% ipython --no-banner

In [1]: import numpy as np

In [2]: np.set_printoptions(suppress=True, linewidth=160)

In [3]: W0 = np.load("m.npy")

In [4]: W0
Out[4]: 
array([[  0. ,  -0.6,   0.2,  -2. ,  -1.5,   1.3,   1.1],
       [  1.6,  -1.4,   0.6,   0.6,  -1.6,  -0.9,  -0.9],
       [ -0.9,  -1.2,   0.6,  -0.7,   0.6,   0.2,   0.9],
       [  0.1,  -0.1,  -0.1,  -0.4,   1.5,   1.3,  -0.1],
       [  0. ,  -1.1,  -1.5,  -1.8,   0.9,   0.5,   0.5],
       [  0.3,  -1.6,  -1.1,  -2.7,   0.8,  -1.1,   0. ],
       [  1. ,   5. ,  -1. ,  -5. , -11. ,   8. , -19. ],
       [  0.4,   0.8,   1.3,   0. ,   0.7,   0.3,  -1.8],
       [  1.8,   2.7,   0.5,   1.9,   0. ,   0.1,   1.7],
       [  0.9,   0.1,   0.3,   0.4,  -0.4,   0.1,  -0.1],
       [ -0.8,   1.7,  -0.4,   0.1,   0.5,   0.8,  -1. ],
       [ -1.2,  -2. ,   0.3,  -1.2,   0.5,  -0.7,   0.2],
       [ -1.4,  -2. ,  -0.6,  -0.3,   1.1,  -2. ,   0.3],
       [ -0.4,   2.4,   0.6,  -0.2,  -1.4,   0.5,   0.1],
       [  0.6,   0.8,   2.4,   0. ,   0.4,  -1.3,  -0.8],
       [ -0.3,  -0.6,   0.6,  -0.5,   0.8,  -1. ,  -0.3],
       [ -0.2,  -1.9,  -0.1,   0.6,  -0.3,   0.9,   0.6],
       [  0.4,   2.5,   0. ,   0.8,   0.4,   1.6,   0.7],
       [ -0.1,  -2.3,  -0.1,  -0.5,   2. ,  -0.9,  -0.9],
       [ -1.1,  -0.2,   0. ,  -0.7,   1.3,   0. ,  -0.1]])

In [5]: q, V = np.linalg.qr(W0[:, :6])[0], np.linalg.qr(W0[:, 6:])[0]

In [6]: sv = np.linalg.svd(q.T @ V, compute_uv=False)

In [7]: np.round(np.degrees(np.arccos(sv.clip(0, 1))), 1)
Out[7]: array([21.4])

In [8]: np.round(np.linalg.norm(q @ q.T - V @ V.T, 2), 1)
Out[8]: np.float64(1.0)

In [9]: Xs = W0 - W0.mean(axis=0)

In [10]: U, sv, Vh = np.linalg.svd(Xs, full_matrices=False)

In [11]: np.round(Xs.mean(axis=0), 1) + 0
Out[11]: array([0., 0., 0., 0., 0., 0., 0.])

In [12]: np.abs(Vh[0]).argmax()
Out[12]: np.int64(6)

In [13]: np.searchsorted(np.cumsum(sv ** 2) / (sv ** 2).sum(), 0.9) + 1
Out[13]: np.int64(2)

In [14]: round((sv ** 2).sum() ** 2 / (sv ** 4).sum(), 1)
Out[14]: np.float64(1.5)

In [15]: (np.sign(U[:, 0]) == np.sign(U[0, 0])).astype(int)
Out[15]: array([1, 1, 1, 1, 1, 1, 0, 0, 1, 1, 0, 1, 1, 0, 1, 1, 1, 1, 1, 1])

In [16]: np.abs(U[:, 0]).argmax()
Out[16]: np.int64(6)

In [17]: sv.round(1)
Out[17]: array([24.3,  7.9,  4.9,  4.3,  3.2,  2.9,  2.4])

In [18]: Xs = (W0 - W0.mean(axis=0)) / W0.std(axis=0)

In [19]: np.argwhere(np.abs(Xs) > 2)
Out[19]: 
array([[ 6,  1],
       [ 6,  3],
       [ 6,  4],
       [ 6,  5],
       [ 6,  6],
       [ 8,  0],
       [14,  2]])

In [20]: b = np.linalg.lstsq(np.delete(Xs, 6, axis=1), Xs[:, 6])[0]

In [21]: round(1 - np.var(Xs[:, 6] - np.delete(Xs, 6, axis=1) @ b), 1)
Out[21]: np.float64(0.9)

In [22]: A = np.load("test19.npy")

In [23]: A
Out[23]: 
array([[ 1, -1,  1, -1],
       [ 1,  0,  0,  0],
       [ 1,  1,  1,  1]])

In [24]: vec = np.array([-2, 1, 2, 0])

In [25]: h1 = np.maximum(A @ vec, 0)

In [26]: A.T @ h1
Out[26]: array([1, 1, 1, 1])

In [27]: np.maximum(A @ (3 * vec), 0)
Out[27]: array([0, 0, 3])

In [28]: A * (h1 > 1e-9)[:, None]
Out[28]: 
array([[0, 0, 0, 0],
       [0, 0, 0, 0],
       [1, 1, 1, 1]])

In [29]: np.maximum(A @ vec, 0) - np.maximum(-A @ vec, 0)
Out[29]: array([-1, -2,  1])

In [30]: u = np.array([2, 0])

In [31]: np.polyval(u, A[1])
Out[31]: array([2, 0, 0, 0])

In [32]: np.correlate(A[1], A[0], "full")
Out[32]: array([-1,  1, -1,  1,  0,  0,  0])

In [33]: np.array([np.convolve(row, u, "same") for row in A])
Out[33]: 
array([[ 2, -2,  2, -2],
       [ 2,  0,  0,  0],
       [ 2,  2,  2,  2]])

In [34]: np.round(np.linalg.norm(A, axis=1), 1)
Out[34]: array([2., 1., 2.])

In [35]: A[1] @ A[0]
Out[35]: np.int64(1)

In [36]: vec = np.array([2, -1, 1, -1])

In [37]: A @ np.eye(4)[3]
Out[37]: array([-1.,  0.,  1.])

In [38]: A @ (2 * vec)
Out[38]: array([10,  4,  2])

In [39]: np.sign((A @ vec).round(6))
Out[39]: array([1, 1, 1])

In [40]: A @ np.ones(4)
Out[40]: array([0., 1., 4.])

In [41]: np.linalg.norm(A @ vec) <= np.linalg.norm(A, 2) * np.linalg.norm(vec) + 1e-9
Out[41]: np.True_

In [42]: A * vec
Out[42]: 
array([[ 2,  1,  1,  1],
       [ 2,  0,  0,  0],
       [ 2, -1,  1, -1]])

In [43]: (A * vec).sum(axis=1)
Out[43]: array([5, 2, 1])

In [44]: M = np.load("data.npy")

In [45]: M
Out[45]: 
array([[-2.8, -2. , -0.1, -0.2, -0.5],
       [-0.7, -0.3,  0. ,  0.5,  0.1],
       [ 2.9,  2.2,  0.4,  0. ,  0.3],
       [-1.2, -1. ,  0.2, -0.1,  0.3],
       [ 4.5,  3.1, -0.4,  0. , -0.3],
       [ 2.1,  1.2, -0.1, -0.2,  0.3],
       [ 3.2,  2.2,  0. ,  0. ,  0.2],
       [-1.4, -1.1,  0. ,  0.1,  0.3],
       [-7.6, -5.6,  0.2, -0.2, -0.4],
       [ 1.3,  1.6, -0.5,  0.1,  0.1],
       [-2.3, -1.9, -0.2, -0.1, -0.3],
       [ 1.7,  1.9,  0.2, -0.1, -0.3]])

In [46]: labels = M[:, 0] > np.median(M[:, 0])

In [47]: u = M[labels].mean(axis=0) - M[~labels].mean(axis=0)

In [48]: np.argsort(-np.abs(u).round(6), kind="stable")
Out[48]: array([0, 1, 4, 2, 3])

In [49]: (((M - M.mean(axis=0)) @ u > 0) == labels).mean()
Out[49]: np.float64(1.0)

In [50]: u.round(1) + 0
Out[50]: array([ 5.3,  4. , -0.1,  0. ,  0.1])
